In [1]: import numpy as np

In [2]: np.set_printoptions(precision=3, suppress=True, linewidth=200, sign=" ")

In [3]: def tidy(a):
   ...:     return np.round(a, 3) + 0
   ...: 

In [4]: W0 = np.load("sample5.npy")

In [5]: W0
Out[5]: 
array([[ 0.14,  0.84,  0.14,  0.  ,  0.14],
       [-0.02, -0.12, -0.02,  0.  , -0.02],
       [ 0.02,  0.12,  0.02,  0.  ,  0.02],
       [ 0.12,  0.72,  0.12,  0.  ,  0.12]])

In [6]: rk = np.linalg.matrix_rank(W0)

In [7]: rk
Out[7]: np.int64(1)

In [8]: null = np.linalg.svd(W0)[2][rk:].T

In [9]: tidy(null @ null.T)
Out[9]: 
array([[ 0.974, -0.154, -0.026,  0.   , -0.026],
       [-0.154,  0.077, -0.154,  0.   , -0.154],
       [-0.026, -0.154,  0.974,  0.   , -0.026],
       [ 0.   ,  0.   ,  0.   ,  1.   ,  0.   ],
       [-0.026, -0.154, -0.026,  0.   ,  0.974]])

In [10]: [int(np.linalg.matrix_rank(np.delete(W0, i, axis=0))) for i in range(4)]
Out[10]: [1, 1, 1, 1]

In [11]: np.allclose(W0 @ null, 0)
Out[11]: True

In [12]: null.shape
Out[12]: (5, 4)

In [13]: np.linalg.matrix_rank(W0.T @ W0), np.linalg.matrix_rank(W0 @ W0.T)
Out[13]: (np.int64(1), np.int64(1))

In [14]: r0 = np.array([2, 3, 2])

In [15]: tidy(np.correlate(W0[2], W0[3], "full"))
Out[15]: array([ 0.002,  0.014,  0.005,  0.029,  0.094,  0.029,  0.005,  0.014,  0.002])

In [16]: tidy(np.convolve(W0[2], r0))
Out[16]: array([ 0.04,  0.3 ,  0.44,  0.3 ,  0.08,  0.06,  0.04])

In [17]: np.cross(W0[2, :3], W0[3, :3])
Out[17]: array([ 0.,  0.,  0.])

In [18]: tidy(np.polyval(r0, W0[2]))
Out[18]: array([ 2.061,  2.389,  2.061,  2.   ,  2.061])

In [19]: Uu, sig, Vh = np.linalg.svd(W0)

In [20]: np.argmax(sig[:-1] / (sig[1:] + 1e-6)) + 1
Out[20]: np.int64(1)

In [21]: tidy(sig)
Out[21]: array([ 1.165,  0.   ,  0.   ,  0.   ])

In [22]: A2 = Uu[:, :1] @ np.diag(sig[:1]) @ Vh[:1]

In [23]: np.linalg.matrix_rank(A2)
Out[23]: np.int64(1)

In [24]: tidy(A2)
Out[24]: 
array([[ 0.14,  0.84,  0.14,  0.  ,  0.14],
       [-0.02, -0.12, -0.02,  0.  , -0.02],
       [ 0.02,  0.12,  0.02,  0.  ,  0.02],
       [ 0.12,  0.72,  0.12,  0.  ,  0.12]])

In [25]: np.unique(W0.round(6), axis=0).shape
Out[25]: (4, 5)

In [26]: np.abs(np.diag(np.linalg.qr(W0)[1])) > 1e-9
Out[26]: array([ True, False, False, False])

In [27]: tidy(W0 @ np.linalg.pinv(W0) @ W0)
Out[27]: 
array([[ 0.14,  0.84,  0.14,  0.  ,  0.14],
       [-0.02, -0.12, -0.02,  0.  , -0.02],
       [ 0.02,  0.12,  0.02,  0.  ,  0.02],
       [ 0.12,  0.72,  0.12,  0.  ,  0.12]])

In [28]: np.linalg.lstsq(W0[:-1].T, W0[-1])[2]
Out[28]: np.int32(1)

In [29]: J = np.load("case2.npy")

In [30]: J
Out[30]: 
array([[ 5.,  0.,  0.],
       [ 0.,  5.,  4.],
       [ 0.,  4.,  5.]])

In [31]: w, evecs = np.linalg.eigh(J)

In [32]: tidy(np.linalg.eigvalsh(J + -1 * np.eye(3)))
Out[32]: array([ 0.,  4.,  8.])

In [33]: tidy(np.abs(evecs[:, -1]))
Out[33]: array([ 0.   ,  0.707,  0.707])

In [34]: tidy(np.linalg.svd(J, compute_uv=False))
Out[34]: array([ 9.,  5.,  1.])

In [35]: tidy(evecs.T @ evecs)
Out[35]: 
array([[ 1.,  0.,  0.],
       [ 0.,  1.,  0.],
       [ 0.,  0.,  1.]])

In [36]: tidy(evecs @ np.diag(w) @ evecs.T)
Out[36]: 
array([[ 5.,  0.,  0.],
       [ 0.,  5.,  4.],
       [ 0.,  4.,  5.]])

In [37]: w.sum(), np.trace(J)
Out[37]: (np.float64(15.0), np.float64(15.0))

In [38]: vec = np.array([-1, -2, -3])

In [39]: h = np.maximum(J @ vec, 0)

In [40]: J * (h > 1e-9)[:, None]
Out[40]: 
array([[ 0.,  0.,  0.],
       [ 0.,  0.,  0.],
       [ 0.,  0.,  0.]])

In [41]: np.flatnonzero(h > 1e-9)
Out[41]: array([], dtype=int64)

In [42]: np.maximum(J @ (3 * vec), 0)
Out[42]: array([ 0.,  0.,  0.])

In [43]: J.T @ h
Out[43]: array([ 0.,  0.,  0.])

In [44]: tidy(np.linalg.det(J[::-1]))
Out[44]: np.float64(-45.0)

In [45]: np.poly(J)
Out[45]: array([  1., -15.,  59., -45.])

In [46]: W = np.array([[3, 3, 1, 0, 1, 0],
    ...:     [0, 1, 3, 2, 3, 0],
    ...:     [2, 3, 3, 3, 1, 0],
    ...:     [1, 3, 3, 2, 0, 3],
    ...:     [1, 0, 3, 0, 1, 2]])

In [47]: c = np.array([4, -2, 6, 7, -6, -4])

In [48]: act = np.maximum(W0 @ W + c, 0)

In [49]: (act > 0).astype(int)
Out[49]: 
array([[ 1,  0,  1,  1,  0,  0],
       [ 1,  0,  1,  1,  0,  0],
       [ 1,  0,  1,  1,  0,  0],
       [ 1,  0,  1,  1,  0,  0]])

In [50]: Z = np.array([[2, 1], [1, -3], [2, -1], [1, -2], [0, 2], [-2, -2]])

In [51]: tidy(act @ Z)
Out[51]: 
array([[ 37.78, -22.86],
       [ 25.46, -15.02],
       [ 28.54, -16.98],
       [ 36.24, -21.88]])

In [52]: W @ Z
Out[52]: 
array([[ 11,  -5],
       [  9,  -4],
       [ 16, -14],
       [  7, -21],
       [  4,  -4]])

In [53]: (act @ Z).round(6).argmax(axis=1)
Out[53]: array([ 0,  0,  0,  0])

In [54]: X = np.load("m.npy")

In [55]: X
Out[55]: 
array([[ 0,  0,  0,  0],
       [ 0,  0,  0,  0],
       [ 3,  0,  2,  0]])

In [56]: rk = np.linalg.matrix_rank(X)

In [57]: rk
Out[57]: np.int64(1)

In [58]: null = np.linalg.svd(X)[2][rk:].T

In [59]: [int(np.linalg.matrix_rank(X[:, :j + 1])) for j in range(4)]
Out[59]: [1, 1, 1, 1]

In [60]: null.shape
Out[60]: (4, 3)

In [61]: tidy(null @ null.T)
Out[61]: 
array([[ 0.308,  0.   , -0.462,  0.   ],
       [ 0.   ,  1.   ,  0.   ,  0.   ],
       [-0.462,  0.   ,  0.692,  0.   ],
       [ 0.   ,  0.   ,  0.   ,  1.   ]])

In [62]: np.linalg.lstsq(X[:-1].T, X[-1])[2]
Out[62]: np.int32(0)

In [63]: np.unique(X.round(6), axis=0).shape
Out[63]: (2, 4)

In [64]: tidy(X @ np.linalg.pinv(X) @ X)
Out[64]: 
array([[ 0.,  0.,  0.,  0.],
       [ 0.,  0.,  0.,  0.],
       [ 3.,  0.,  2.,  0.]])

In [65]: Uu, sig, Vh = np.linalg.svd(X, full_matrices=False)

In [66]: tidy(np.abs(Vh[0]))
Out[66]: array([ 0.832,  0.   ,  0.555,  0.   ])

In [67]: Uu.shape, sig.shape, Vh.shape
Out[67]: ((3, 3), (3,), (3, 4))

In [68]: np.allclose(Uu * sig @ Vh, X)
Out[68]: True

In [69]: tidy(Uu.T @ X @ Vh.T)
Out[69]: 
array([[ 3.606,  0.   ,  0.   ],
       [ 0.   ,  0.   ,  0.   ],
       [ 0.   ,  0.   ,  0.   ]])

In [70]: np.abs(Uu[:, 0]).round(6).argmax()
Out[70]: np.int64(2)

In [71]: vec = np.array([3, -2, -3, -2])

In [72]: np.sign((X @ vec).round(6))
Out[72]: array([ 0,  0,  1])

In [73]: (X * vec).sum(axis=1)
Out[73]: array([ 0,  0,  3])

In [74]: X @ np.eye(4)[1]
Out[74]: array([ 0.,  0.,  0.])

In [75]: X @ np.ones(4)
Out[75]: array([ 0.,  0.,  5.])

In [76]: np.linalg.norm(X @ vec) <= np.linalg.norm(X, 2) * np.linalg.norm(vec) + 1e-9
Out[76]: np.True_

In [77]: Uu, sig, Vh = np.linalg.svd(X)

In [78]: evecs = Vh[:(sig > 1e-8).sum()]

In [79]: rng = np.random.default_rng(15690)

In [80]: vec = X[2] + 5 * X[0] + rng.integers(2) * np.eye(4)[2]

In [81]: vec
Out[81]: array([ 3.,  0.,  3.,  0.])

In [82]: np.linalg.matrix_rank(np.vstack([X, vec]))
Out[82]: np.int64(2)

In [83]: tidy(np.diag(evecs.T @ evecs))
Out[83]: array([ 0.692,  0.   ,  0.308,  0.   ])

In [84]: tidy(evecs.T @ evecs)
Out[84]: 
array([[ 0.692,  0.   ,  0.462,  0.   ],
       [ 0.   ,  0.   ,  0.   ,  0.   ],
       [ 0.462,  0.   ,  0.308,  0.   ],
       [ 0.   ,  0.   ,  0.   ,  0.   ]])

In [85]: A2 = np.array([[1]])

In [86]: Z = np.array([[3, -1], [-2, 0]])

In [87]: E = np.block([[A2, np.zeros((1, 2))], [np.zeros((2, 1)), Z]])

In [88]: E
Out[88]: 
array([[ 1.,  0.,  0.],
       [ 0.,  3., -1.],
       [ 0., -2.,  0.]])

In [89]: O = E.astype(float).copy()

In [90]: for j in range(3):
    ...:     O[:, j] -= O[:, :j] @ (O[:, :j].T @ O[:, j])
    ...:     O[:, j] /= np.linalg.norm(O[:, j])
    ...: 

In [91]: tidy(O.T @ E)
Out[91]: 
array([[ 1.   ,  0.   ,  0.   ],
       [ 0.   ,  3.606, -0.832],
       [ 0.   ,  0.   ,  0.555]])

In [92]: M = np.load("arr.npy")

In [93]: tidy(M)
Out[93]: 
array([[ -1.55 ,  -3.805,   0.352, -12.596,  -6.888],
       [ -1.392,  -3.728,   0.472, -12.07 ,  -6.478],
       [ -1.18 ,  -3.616,   0.628, -11.331,  -5.908],
       [ -0.164,  -2.697,   1.185,  -6.496,  -2.451],
       [ -0.132,  -2.632,   1.185,  -6.228,  -2.28 ],
       [ -0.1  ,  -2.558,   1.179,  -5.929,  -2.092],
       [ -0.025,  -2.294,   1.122,  -4.948,  -1.508],
       [ -0.014,  -2.221,   1.097,  -4.702,  -1.37 ],
       [ -0.004,  -1.871,   0.931,  -3.624,  -0.818],
       [ -0.076,  -1.322,   0.585,  -2.271,  -0.289],
       [ -0.1  ,  -1.177,   0.489,  -1.97 ,  -0.204],
       [ -0.147,  -0.72 ,   0.212,  -1.126,  -0.047],
       [ -0.115,  -0.331,   0.05 ,  -0.501,  -0.005],
       [ -0.068,  -0.16 ,   0.012,  -0.241,  -0.001],
       [  0.122,   0.202,   0.021,   0.303,   0.001],
       [  0.175,   0.272,   0.039,   0.41 ,   0.003],
       [  0.229,   0.336,   0.061,   0.509,   0.005],
       [  1.944,   1.37 ,   1.259,   2.376,   0.321],
       [  2.064,   1.416,   1.356,   2.478,   0.355],
       [  2.286,   1.496,   1.538,   2.663,   0.419],
       [  3.877,   1.969,   2.892,   3.907,   0.954],
       [  5.755,   2.389,   4.56 ,   5.289,   1.705],
       [  7.325,   2.678,   5.986,   6.418,   2.401],
       [  7.562,   2.718,   6.203,   6.587,   2.51 ],
       [  8.712,   2.901,   7.261,   7.404,   3.053],
       [  9.015,   2.947,   7.542,   7.62 ,   3.199],
       [ 12.374,   3.398,  10.675,   9.999,   4.903],
       [ 13.13 ,   3.488,  11.386,  10.535,   5.304],
       [ 13.421,   3.522,  11.66 ,  10.742,   5.459]])

In [94]: Ac = M - M.mean(axis=0)

In [95]: Uu, sig, Vh = np.linalg.svd(Ac, full_matrices=False)

In [96]: tidy(sig)
Out[96]: array([ 48.913,  14.2  ,   4.093,   0.   ,   0.   ])

In [97]: tidy(Vh[0] * np.sign(Vh[0, np.abs(Vh[0]).argmax()]))
Out[97]: array([ 0.479,  0.251,  0.353,  0.694,  0.318])

In [98]: tidy((sig ** 2).sum() ** 2 / (sig ** 4).sum())
Out[98]: np.float64(1.182)

In [99]: tidy(Ac.mean(axis=0))
Out[99]: array([ 0.,  0.,  0.,  0.,  0.])

In [100]: np.abs(Vh[0]).argmax()
Out[100]: np.int64(3)

In [101]: dist = np.linalg.norm(M[:, None] - M[None], axis=-1)

In [102]: np.flatnonzero(dist[18] < dist.mean() / 2)
Out[102]: array([ 11,  12,  13,  14,  15,  16,  17,  18,  19,  20])

In [103]: dist[18].round(6).argsort(kind="stable")[:4]
Out[103]: array([ 18,  17,  19,  20])

In [104]: np.linalg.matrix_rank(dist ** 2)
Out[104]: np.int64(5)

In [105]: dist.shape
Out[105]: (29, 29)

In [106]: Uu, sig, Vh = np.linalg.svd(M, full_matrices=False)

In [107]: tidy(Uu.T @ M @ Vh.T)
Out[107]: 
array([[ 50.921,   0.   ,   0.   ,   0.   ,   0.   ],
       [  0.   ,  21.686,   0.   ,   0.   ,   0.   ],
       [  0.   ,   0.   ,   4.1  ,   0.   ,   0.   ],
       [  0.   ,   0.   ,   0.   ,   0.   ,   0.   ],
       [  0.   ,   0.   ,   0.   ,   0.   ,   0.   ]])

In [108]: tidy(np.abs(Vh[0]))
Out[108]: array([ 0.533,  0.231,  0.417,  0.636,  0.29 ])

In [109]: Uu.shape, sig.shape, Vh.shape
Out[109]: ((29, 5), (5,), (5, 5))

In [110]: np.allclose(Uu * sig @ Vh, M)
Out[110]: True

In [111]: K = np.array([[0, 1, 0, 1, 0, 0],
     ...:     [1, 0, 0, 1, 0, 1],
     ...:     [0, 0, 0, 0, 1, 0],
     ...:     [1, 1, 0, 0, 0, 1],
     ...:     [0, 0, 1, 0, 0, 0],
     ...:     [0, 1, 0, 1, 0, 0]])

In [112]: K @ K
Out[112]: 
array([[ 2,  1,  0,  1,  0,  2],
       [ 1,  3,  0,  2,  0,  1],
       [ 0,  0,  1,  0,  0,  0],
       [ 1,  2,  0,  3,  0,  1],
       [ 0,  0,  0,  0,  1,  0],
       [ 2,  1,  0,  1,  0,  2]])

In [113]: tidy(np.abs(np.linalg.eigvals(K)).max())
Out[113]: np.float64(2.562)

In [114]: tidy(np.sort(np.abs(np.linalg.eigvals(K))))
Out[114]: array([ 0.   ,  1.   ,  1.   ,  1.   ,  1.562,  2.562])

In [115]: np.trace(K @ K @ K) // 6
Out[115]: np.int64(2)

In [116]: np.argwhere(np.triu(K))
Out[116]: 
array([[ 0,  1],
       [ 0,  3],
       [ 1,  3],
       [ 1,  5],
       [ 2,  4],
       [ 3,  5]])

In [117]: Lm = np.diag(K.sum(axis=1)) - K

In [118]: round(np.linalg.det(Lm[1:, 1:]))
Out[118]: 0
